>>> import numpy as np
>>> from numpy import linalg as LA
>>> np.set_printoptions(precision=2, suppress=True, linewidth=140)
>>> A2 = np.array([[0, 1, 3, -2, -3, 1, 2, 2, 2, -3],
...     [3, 1, -2, -2, 0, 1, -2, -2, 2, 3],
...     [-1, 3, 3, 3, 2, 3, -1, 2, -1, -1],
...     [-1, -2, 2, -3, -2, 3, 3, -3, 0, 2],
...     [-3, 2, -1, 0, -3, 0, 3, 1, 0, -1],
...     [-3, 0, 3, 2, -2, 0, -1, -2, -1, 2],
...     [-1, -2, 3, -2, -2, -1, -2, 3, 1, 0],
...     [2, -2, 1, -1, 3, 0, 1, 1, -1, -1],
...     [-1, -3, 1, -1, -1, -1, 3, -2, 2, -2],
...     [1, 2, 1, 3, 0, 2, 2, 2, 3, 1]])
>>> W0 = np.triu(A2)
>>> W0
array([[ 0,  1,  3, -2, -3,  1,  2,  2,  2, -3],
       [ 0,  1, -2, -2,  0,  1, -2, -2,  2,  3],
       [ 0,  0,  3,  3,  2,  3, -1,  2, -1, -1],
       [ 0,  0,  0, -3, -2,  3,  3, -3,  0,  2],
       [ 0,  0,  0,  0, -3,  0,  3,  1,  0, -1],
       [ 0,  0,  0,  0,  0,  0, -1, -2, -1,  2],
       [ 0,  0,  0,  0,  0,  0, -2,  3,  1,  0],
       [ 0,  0,  0,  0,  0,  0,  0,  1, -1, -1],
       [ 0,  0,  0,  0,  0,  0,  0,  0,  2, -2],
       [ 0,  0,  0,  0,  0,  0,  0,  0,  0,  1]])
>>> # rows and columns are dependent
>>> U, sv, Vt = LA.svd(W0)
>>> V = Vt[:(sv > 1e-8).sum()]
>>> rng = np.random.default_rng(69036)
>>> x = W0[6] + -2 * W0[0] + rng.integers(2) * np.eye(10)[0]
>>> x
array([ 0., -2., -6.,  4.,  6., -2., -6., -1., -3.,  6.])
>>> LA.matrix_rank(np.vstack([W0, x]))
np.int64(9)
>>> np.allclose(V.T @ V @ x, x)
True
>>> np.abs(W0).max()
np.int64(3)
>>> W0[10]
Traceback (most recent call last):
  File "<python-input-15>", line 1, in <module>
    W0[10]
    ~~^^^^
IndexError: index 10 is out of bounds for axis 0 with size 10
>>> LA.matrix_rank(W0)
np.int64(9)
>>> W0.mean(axis=0)
array([ 0. ,  0.2,  0.4, -0.4, -0.6,  0.8,  0.2,  0.2,  0.4,  0. ])
>>> np.count_nonzero(W0)
np.int64(48)
>>> ang = np.radians(30)
>>> Rm = np.eye(10)
>>> Rm[7, 7] = Rm[1, 1] = np.cos(ang)
>>> Rm[7, 1], Rm[1, 7] = -np.sin(ang), np.sin(ang)
>>> Rm
array([[ 1.  ,  0.  ,  0.  ,  0.  ,  0.  ,  0.  ,  0.  ,  0.  ,  0.  ,  0.  ],
       [ 0.  ,  0.87,  0.  ,  0.  ,  0.  ,  0.  ,  0.  ,  0.5 ,  0.  ,  0.  ],
       [ 0.  ,  0.  ,  1.  ,  0.  ,  0.  ,  0.  ,  0.  ,  0.  ,  0.  ,  0.  ],
       [ 0.  ,  0.  ,  0.  ,  1.  ,  0.  ,  0.  ,  0.  ,  0.  ,  0.  ,  0.  ],
       [ 0.  ,  0.  ,  0.  ,  0.  ,  1.  ,  0.  ,  0.  ,  0.  ,  0.  ,  0.  ],
       [ 0.  ,  0.  ,  0.  ,  0.  ,  0.  ,  1.  ,  0.  ,  0.  ,  0.  ,  0.  ],
       [ 0.  ,  0.  ,  0.  ,  0.  ,  0.  ,  0.  ,  1.  ,  0.  ,  0.  ,  0.  ],
       [ 0.  , -0.5 ,  0.  ,  0.  ,  0.  ,  0.  ,  0.  ,  0.87,  0.  ,  0.  ],
       [ 0.  ,  0.  ,  0.  ,  0.  ,  0.  ,  0.  ,  0.  ,  0.  ,  1.  ,  0.  ],
       [ 0.  ,  0.  ,  0.  ,  0.  ,  0.  ,  0.  ,  0.  ,  0.  ,  0.  ,  1.  ]])
>>> A2 = W0 @ Rm.T
>>> A2
array([[ 0.  ,  1.87,  3.  , -2.  , -3.  ,  1.  ,  2.  ,  1.23,  2.  , -3.  ],
       [ 0.  , -0.13, -2.  , -2.  ,  0.  ,  1.  , -2.  , -2.23,  2.  ,  3.  ],
       [ 0.  ,  1.  ,  3.  ,  3.  ,  2.  ,  3.  , -1.  ,  1.73, -1.  , -1.  ],
       [ 0.  , -1.5 ,  0.  , -3.  , -2.  ,  3.  ,  3.  , -2.6 ,  0.  ,  2.  ],
       [ 0.  ,  0.5 ,  0.  ,  0.  , -3.  ,  0.  ,  3.  ,  0.87,  0.  , -1.  ],
       [ 0.  , -1.  ,  0.  ,  0.  ,  0.  ,  0.  , -1.  , -1.73, -1.  ,  2.  ],
       [ 0.  ,  1.5 ,  0.  ,  0.  ,  0.  ,  0.  , -2.  ,  2.6 ,  1.  ,  0.  ],
       [ 0.  ,  0.5 ,  0.  ,  0.  ,  0.  ,  0.  ,  0.  ,  0.87, -1.  , -1.  ],
       [ 0.  ,  0.  ,  0.  ,  0.  ,  0.  ,  0.  ,  0.  ,  0.  ,  2.  , -2.  ],
       [ 0.  ,  0.  ,  0.  ,  0.  ,  0.  ,  0.  ,  0.  ,  0.  ,  0.  ,  1.  ]])
>>> np.abs(A2 - W0).max(axis=0)
array([0.  , 1.5 , 0.  , 0.  , 0.  , 0.  , 0.  , 0.77, 0.  , 0.  ])
>>> np.round(W0 @ LA.pinv(W0) @ W0, 2) + 0
array([[ 0.,  1.,  3., -2., -3.,  1.,  2.,  2.,  2., -3.],
       [ 0.,  1., -2., -2.,  0.,  1., -2., -2.,  2.,  3.],
       [ 0.,  0.,  3.,  3.,  2.,  3., -1.,  2., -1., -1.],
       [ 0.,  0.,  0., -3., -2.,  3.,  3., -3.,  0.,  2.],
       [ 0.,  0.,  0.,  0., -3.,  0.,  3.,  1.,  0., -1.],
       [ 0.,  0.,  0.,  0.,  0.,  0., -1., -2., -1.,  2.],
       [ 0.,  0.,  0.,  0.,  0.,  0., -2.,  3.,  1.,  0.],
       [ 0.,  0.,  0.,  0.,  0.,  0.,  0.,  1., -1., -1.],
       [ 0.,  0.,  0.,  0.,  0.,  0.,  0.,  0.,  2., -2.],
       [ 0.,  0.,  0.,  0.,  0.,  0.,  0.,  0.,  0.,  1.]])
>>> np.abs(np.diag(LA.qr(W0)[1])) > 1e-9
array([False,  True,  True,  True,  True, False,  True,  True,  True,  True])
>>> np.unique(W0.round(6), axis=0).shape
(10, 10)
>>> U, sv, Vt = LA.svd(W0)
>>> np.argmax(sv[:-1] / (sv[1:] + 1e-6)) + 1
np.int64(9)
>>> sv
array([8.89, 8.36, 5.27, 4.72, 2.8 , 1.94, 1.5 , 0.91, 0.62, 0.  ])
>>> A2 = U[:, :9] @ np.diag(sv[:9]) @ Vt[:9]
>>> LA.matrix_rank(A2)
np.int64(9)
>>> A2.round(2) + 0
array([[ 0.,  1.,  3., -2., -3.,  1.,  2.,  2.,  2., -3.],
       [ 0.,  1., -2., -2.,  0.,  1., -2., -2.,  2.,  3.],
       [ 0.,  0.,  3.,  3.,  2.,  3., -1.,  2., -1., -1.],
       [ 0.,  0.,  0., -3., -2.,  3.,  3., -3.,  0.,  2.],
       [ 0.,  0.,  0.,  0., -3.,  0.,  3.,  1.,  0., -1.],
       [ 0.,  0.,  0.,  0.,  0.,  0., -1., -2., -1.,  2.],
       [ 0.,  0.,  0.,  0.,  0.,  0., -2.,  3.,  1.,  0.],
       [ 0.,  0.,  0.,  0.,  0.,  0.,  0.,  1., -1., -1.],
       [ 0.,  0.,  0.,  0.,  0.,  0.,  0.,  0.,  2., -2.],
       [ 0.,  0.,  0.,  0.,  0.,  0.,  0.,  0.,  0.,  1.]])
>>> F = np.array([[0.8, -0.4, -0.4, -0.6, 1.9, -0.5, 1.4, -1.7],
...     [2.0, -0.1, -2.0, 1.6, -1.7, -0.8, 1.8, -0.2],
...     [0.6, -0.4, 0.7, -0.1, 0.2, -0.9, 0.3, -1.1],
...     [-1.4, 0.1, 1.2, 1.2, -0.6, 0.4, 1.6, 0.6],
...     [1.1, 1.5, 0.1, -1.9, -0.1, -0.2, -1.8, -1.0],
...     [2.3, -0.8, -0.3, -0.7, -2.2, 0.4, 1.7, 1.4],
...     [-1.1, 0.3, 0.1, -0.1, -0.4, 2.3, -0.3, -0.5],
...     [0.1, -0.8, 0.6, 1.8, -0.4, -0.7, 0.3, -1.2],
...     [-1.0, -0.1, -0.5, 0.6, 0.2, 0.5, -0.2, 0.0],
...     [0.4, 0.3, -0.5, 0.4, 0.0, -0.3, 0.8, -0.3],
...     [1.2, -0.4, -0.1, 0.2, -0.1, -0.4, 1.5, 0.6]])
>>> F
array([[ 0.8, -0.4, -0.4, -0.6,  1.9, -0.5,  1.4, -1.7],
       [ 2. , -0.1, -2. ,  1.6, -1.7, -0.8,  1.8, -0.2],
       [ 0.6, -0.4,  0.7, -0.1,  0.2, -0.9,  0.3, -1.1],
       [-1.4,  0.1,  1.2,  1.2, -0.6,  0.4,  1.6,  0.6],
       [ 1.1,  1.5,  0.1, -1.9, -0.1, -0.2, -1.8, -1. ],
       [ 2.3, -0.8, -0.3, -0.7, -2.2,  0.4,  1.7,  1.4],
       [-1.1,  0.3,  0.1, -0.1, -0.4,  2.3, -0.3, -0.5],
       [ 0.1, -0.8,  0.6,  1.8, -0.4, -0.7,  0.3, -1.2],
       [-1. , -0.1, -0.5,  0.6,  0.2,  0.5, -0.2,  0. ],
       [ 0.4,  0.3, -0.5,  0.4,  0. , -0.3,  0.8, -0.3],
       [ 1.2, -0.4, -0.1,  0.2, -0.1, -0.4,  1.5,  0.6]])
>>> def softmax(z):
...     e = np.exp(z - z.max(axis=-1, keepdims=True))
...     return e / e.sum(axis=-1, keepdims=True)
... 
>>> softmax(F).sum(axis=1)
array([1., 1., 1., 1., 1., 1., 1., 1., 1., 1., 1.])
>>> np.round(softmax(10 * F[8]), 2) + 0
array([0.  , 0.  , 0.  , 0.72, 0.01, 0.26, 0.  , 0.  ])
>>> softmax(F[8])
array([0.04, 0.11, 0.07, 0.22, 0.15, 0.2 , 0.1 , 0.12])
>>> att = F @ F.T / np.sqrt(8)
>>> softmax(att).round(6).argmax(axis=1)
array([0, 1, 0, 3, 4, 5, 6, 7, 6, 1, 5])
>>> np.round(softmax(att)[8] @ F, 2) + 0
array([-0.16, -0.04,  0.  ,  0.44, -0.22,  0.34,  0.5 , -0.3 ])
>>> W = np.array([[4, -4, 0, -2],
...     [4, 1, 5, -2],
...     [0, 3, -1, -1],
...     [4, -2, -1, -5],
...     [1, 0, 1, 0],
...     [-4, 2, 2, 2],
...     [-1, 0, -4, 1],
...     [0, 5, 1, 4]])
>>> b = np.array([1, 3, 9, 2])
>>> hid = np.maximum(F @ W + b, 0)
>>> (hid > 0).mean(axis=0)
array([0.64, 0.36, 0.73, 0.45])
>>> LA.matrix_rank(hid)
np.int64(4)
>>> W2 = np.array([[1, 0, 2], [1, 0, 0], [1, 0, 2], [1, 2, 2]])
>>> (hid @ W2).round(6).argmax(axis=1)
array([2, 2, 2, 0, 2, 1, 2, 2, 2, 2, 2])
>>> x = np.array([3, 2, 3, 1, 2, 3, 0, 0])
>>> target = F @ x
>>> np.round(LA.lstsq(F, target)[0], 2) + 0
array([3., 2., 3., 1., 2., 3., 0., 0.])
>>> np.round(LA.solve(F.T @ F, F.T @ target), 2) + 0
array([3., 2., 3., 1., 2., 3., 0., 0.])
>>> target = target + 0.1 * rng.normal(size=11)
>>> target
array([ 2.27, -4.34,  0.65,  0.83,  3.92,  0.58,  3.46, -0.48, -2.13, -0.21,  1.24])
>>> b, *_ = LA.lstsq(F, target)
>>> np.round(F.T @ (target - F @ b), 2) + 0
array([0., 0., 0., 0., 0., 0., 0., 0.])
>>> [round(float(LA.norm(LA.solve(F.T @ F + lam * np.eye(8), F.T @ target))), 2) for lam in (0, 1, 10, 100)]
[5.84, 2.52, 1.07, 0.22]
>>> b
array([ 2.92,  1.94,  2.95,  0.93,  1.94,  2.92,  0.04, -0.06])
>>> arr = np.load("a.npy")
>>> arr
array([[  4,   2,   0,   5,  -6,   0,   5,  -4],
       [  4,  -3,  -1,   6,  -2,  -1,   0,   1],
       [  0,   6,   3,  -1,  -2,   3,   5,  -4],
       [ -2,   2,   0,   0,  -2,  -1,   3,  -2],
       [  0,   0,   0,   0,   0,   0,   0,   0],
       [  3,  -3,  -1,   3,  -1,   2,  -3,  -2],
       [  2,   3,   1,  -1,  -2,   2,   2,  -3],
       [  1,  -1,  -1,   3,  -3,   1,   0,  -4],
       [  4,   2,   4,   1,  -6,   4,   3, -11],
       [ -1,   1,   2,   3,  -3,  -3,   0,   2],
       [  9,  -2,   5,  10,  -9,   1,   0,  -6],
       [  3,  -3,   2,  -1,  -1,   0,  -2,  -3],
       [ -2,   8,   3,  -1,  -4,   2,   8,  -6],
       [  4,  -4,   3,   5,  -5,  -3,  -3,   2],
       [  5,   0,   0,   2,  -3,   4,  -1,  -5],
       [  2,  -1,   0,   3,  -1,  -1,   1,  -2],
       [  7,  -6,  -2,   9,  -3,   1,  -3,  -1],
       [  4,   1,   0,   2,  -3,   2,   1,   0],
       [  1,  -1,   2,  -1,  -3,  -1,   1,  -5],
       [  0,   0,   0,   0,   0,   0,   0,   0],
       [  7,   0,   4,   4,  -5,   2,   3,  -6],
       [  2,   3,   1,  -1,  -2,   2,   2,  -3],
       [  2,  -1,   0,   3,  -1,  -1,   1,  -2],
       [  1,   0,   1,   9,  -7,  -5,   3,   1],
       [ -2,   2,   0,   0,  -2,  -1,   3,  -2],
       [  3,  -3,  -1,   3,  -1,   2,  -3,  -2],
       [  4,  -3,   4,   5,  -5,  -4,  -1,  -3]])
>>> # row 19 repeats row 4
>>> Xc = (arr - arr.mean(axis=0)) / arr.std(axis=0)
>>> np.argwhere(np.abs(Xc) > 2)
array([[ 2,  1],
       [ 8,  7],
       [10,  0],
       [10,  2],
       [10,  3],
       [10,  4],
       [12,  1],
       [12,  6],
       [16,  3],
       [23,  3],
       [23,  5]])
>>> Xc.std(axis=0)
array([1., 1., 1., 1., 1., 1., 1., 1.])
>>> b = LA.lstsq(np.delete(Xc, 5, axis=1), Xc[:, 5])[0]
>>> np.abs(b).argmax()
np.int64(1)
>>> b
array([ 0.74,  1.36, -0.37,  0.04,  0.33, -0.79, -0.59])
>>> feats = np.load("data.npy")
>>> feats
array([[0, 4, 2, 5, 2],
       [4, 0, 4, 2, 5],
       [2, 4, 0, 4, 2],
       [5, 2, 4, 0, 4],
       [2, 5, 2, 4, 0]])
>>> t3 = np.stack([feats, 3 * feats, feats[::-1]])
>>> LA.norm(t3, axis=(1, 2))
array([16.12, 48.37, 16.12])
>>> LA.matrix_rank(t3)
array([5, 5, 5])
>>> t3.sum(axis=0)
array([[ 2, 21, 10, 24,  8],
       [21,  2, 20,  8, 24],
       [10, 20,  0, 20, 10],
       [24,  8, 20,  2, 21],
       [ 8, 24, 10, 21,  2]])
>>> LA.matrix_rank(t3.reshape(3, -1))
np.int64(2)
>>> np.einsum("ij,ji->", feats, feats)
np.int64(260)
>>> np.kron(np.eye(2, dtype=int), feats)
array([[0, 4, 2, 5, 2, 0, 0, 0, 0, 0],
       [4, 0, 4, 2, 5, 0, 0, 0, 0, 0],
       [2, 4, 0, 4, 2, 0, 0, 0, 0, 0],
       [5, 2, 4, 0, 4, 0, 0, 0, 0, 0],
       [2, 5, 2, 4, 0, 0, 0, 0, 0, 0],
       [0, 0, 0, 0, 0, 0, 4, 2, 5, 2],
       [0, 0, 0, 0, 0, 4, 0, 4, 2, 5],
       [0, 0, 0, 0, 0, 2, 4, 0, 4, 2],
       [0, 0, 0, 0, 0, 5, 2, 4, 0, 4],
       [0, 0, 0, 0, 0, 2, 5, 2, 4, 0]])
>>> np.round(np.poly(feats), 2) + 0
array([    1.,     0.,  -130.,  -688., -1183.,  -624.])
>>> round(float(LA.det(feats[::-1])), 2)
624.0
>>> [round(float(LA.det(feats[:i, :i])), 2) + 0 for i in range(1, 6)]
[0.0, -16.0, 64.0, -256.0, 624.0]
>>> np.all(LA.eigvalsh(feats) > 0)
np.False_
>>> O = feats.astype(float).copy()
>>> for j in range(5):
...     O[:, j] -= O[:, :j] @ (O[:, :j].T @ O[:, j])
...     O[:, j] /= LA.norm(O[:, j])
... 
>>> np.round(O.T @ O, 2) + 0
array([[1., 0., 0., 0., 0.],
       [0., 1., 0., 0., 0.],
       [0., 0., 1., 0., 0.],
       [0., 0., 0., 1., 0.],
       [0., 0., 0., 0., 1.]])
>>> O
array([[ 0.  ,  0.6 ,  0.64,  0.15,  0.46],
       [ 0.57, -0.34,  0.33,  0.63, -0.23],
       [ 0.29,  0.43, -0.69,  0.44,  0.27],
       [ 0.71, -0.13, -0.01, -0.58,  0.36],
       [ 0.29,  0.57,  0.04, -0.23, -0.73]])
>>> A2 = np.c_[F[:, :1] @ np.array([[2]]), np.array([-2, 1, 2, 2, 0, 2, -1, -1, -1, -2, 0])]
>>> A2
array([[ 1.6, -2. ],
       [ 4. ,  1. ],
       [ 1.2,  2. ],
       [-2.8,  2. ],
       [ 2.2,  0. ],
       [ 4.6,  2. ],
       [-2.2, -1. ],
       [ 0.2, -1. ],
       [-2. , -1. ],
       [ 0.8, -2. ],
       [ 2.4,  0. ]])
>>> LA.norm(LA.qr(F)[0].T @ A2, axis=0) ** 2 / ((A2 ** 2).sum(axis=0) + 1e-12)
array([1.  , 0.78])
>>> LA.matrix_rank(np.c_[F, A2])
np.int64(9)
>>> LA.matrix_rank(A2)
np.int64(2)
>>> np.round(LA.lstsq(F, A2[:, 0])[0], 2) + 0
array([2., 0., 0., 0., 0., 0., 0., 0.])
>>> E = np.load("block7.npy")
>>> E
array([[ 2.39,  1.06,  1.93,  2.26,  0.76,  3.78,  2.98, 10.11],
       [ 0.79, -0.99,  1.97,  2.  ,  0.29,  2.62,  3.51,  8.51],
       [ 1.45,  0.23,  2.96,  2.32,  1.42,  2.04,  4.09,  7.87],
       [ 3.96, -0.27,  4.5 ,  2.38,  0.34,  4.15,  4.45,  8.84],
       [ 5.01, -0.3 ,  4.25,  2.56, -0.46,  3.37,  2.76,  7.55],
       [ 2.29,  0.32,  1.87,  3.93,  0.19,  4.1 ,  3.5 ,  9.97],
       [ 2.42, -1.4 ,  4.52,  3.16, -0.93,  3.91,  3.74,  7.19],
       [ 2.14, -0.89,  3.22,  3.98,  0.21,  2.5 ,  1.53,  9.33],
       [ 1.63,  1.46,  4.31,  4.31, -1.28,  3.18,  4.51,  8.93],
       [ 3.51, -1.1 ,  2.5 ,  2.09,  0.86,  4.16,  4.79,  8.57],
       [ 4.02, -1.39,  1.2 ,  3.75,  0.92,  3.38,  3.41,  8.29],
       [ 1.82,  0.95,  2.59,  4.25,  1.25,  0.52,  2.51,  8.5 ],
       [ 2.97,  1.62,  3.6 ,  4.27, -1.18,  2.23,  2.71,  8.5 ],
       [ 1.83,  0.82,  3.08,  1.37,  0.29,  3.33,  3.63, 10.08],
       [ 0.62, -0.69,  3.81,  3.72, -0.78,  4.08,  1.55,  9.06],
       [ 2.69,  0.01,  4.97,  3.37,  0.76,  3.09,  3.01,  7.58],
       [ 3.4 , -0.17,  3.93,  4.32,  0.03,  3.51,  3.04,  8.36],
       [ 1.88, -0.75,  3.03,  3.16,  0.84,  1.82,  3.36,  8.03],
       [ 4.29,  0.17,  2.49,  4.38, -1.14,  3.82,  3.28,  7.79],
       [ 1.72,  1.13,  2.19,  3.86,  0.77,  3.91,  3.2 ,  6.78],
       [ 2.74,  1.54,  3.44,  2.52,  1.6 ,  3.79,  1.09,  7.94],
       [ 4.47, -0.33,  4.11,  4.3 , -1.46,  3.61,  1.53, 10.47],
       [ 2.51, -0.32,  3.23,  3.07, -0.4 ,  0.96,  1.7 ,  9.8 ],
       [ 2.82,  0.84,  3.82,  1.34, -0.45,  2.96,  5.65, 10.25],
       [ 3.18, -1.53,  4.2 ,  3.53,  0.03,  3.64,  1.31,  9.95],
       [ 2.76,  1.69,  3.79,  2.53,  1.31,  1.34,  2.23,  7.84]])
>>> Xc = E - E.mean(axis=0)
>>> V = LA.svd(Xc)[2][:1]
>>> A2 = Xc - Xc @ V.T @ V
>>> np.diag(V.T @ V)
array([0.3 , 0.09, 0.11, 0.1 , 0.2 , 0.13, 0.06, 0.01])
>>> LA.norm(A2, axis=1).round(6).argmax()
np.int64(23)
